$ python -q
>>> import numpy as np
>>> np.set_printoptions(suppress=True, linewidth=160)
>>> def tidy(a):
...     return np.round(a, 2) + 0
... 
>>> arr = np.load("case18.npy")
>>> arr
array([[14,  8,  9,  4,  6, 10,  9],
       [ 8, 10, 10,  1,  1,  7,  6],
       [ 9, 10, 20,  4,  5, 10,  9],
       [ 4,  1,  4,  7,  4,  6,  5],
       [ 6,  1,  5,  4,  5,  5,  5],
       [10,  7, 10,  6,  5, 11,  8],
       [ 9,  6,  9,  5,  5,  8, 18]])
>>> # symmetric, so the eigenvalues are real
>>> Uu, sigma, Vt = np.linalg.svd(arr, full_matrices=False)
>>> tidy(Uu.T @ arr @ Vt.T)
array([[53.91,  0.  ,  0.  ,  0.  ,  0.  ,  0.  ,  0.  ],
       [ 0.  , 11.76,  0.  ,  0.  ,  0.  ,  0.  ,  0.  ],
       [ 0.  ,  0.  ,  8.07,  0.  ,  0.  ,  0.  ,  0.  ],
       [ 0.  ,  0.  ,  0.  ,  7.02,  0.  ,  0.  ,  0.  ],
       [ 0.  ,  0.  ,  0.  ,  0.  ,  3.42,  0.  ,  0.  ],
       [ 0.  ,  0.  ,  0.  ,  0.  ,  0.  ,  0.79,  0.  ],
       [ 0.  ,  0.  ,  0.  ,  0.  ,  0.  ,  0.  ,  0.04]])
>>> Uu.shape, sigma.shape, Vt.shape
((7, 7), (7,), (7, 7))
>>> tidy(np.abs(Vt[0]))
array([0.43, 0.33, 0.51, 0.2 , 0.22, 0.41, 0.44])
>>> np.allclose(Uu * sigma @ Vt, arr)
True
>>> tidy(Uu.T @ Uu)
array([[1., 0., 0., 0., 0., 0., 0.],
       [0., 1., 0., 0., 0., 0., 0.],
       [0., 0., 1., 0., 0., 0., 0.],
       [0., 0., 0., 1., 0., 0., 0.],
       [0., 0., 0., 0., 1., 0., 0.],
       [0., 0., 0., 0., 0., 1., 0.],
       [0., 0., 0., 0., 0., 0., 1.]])
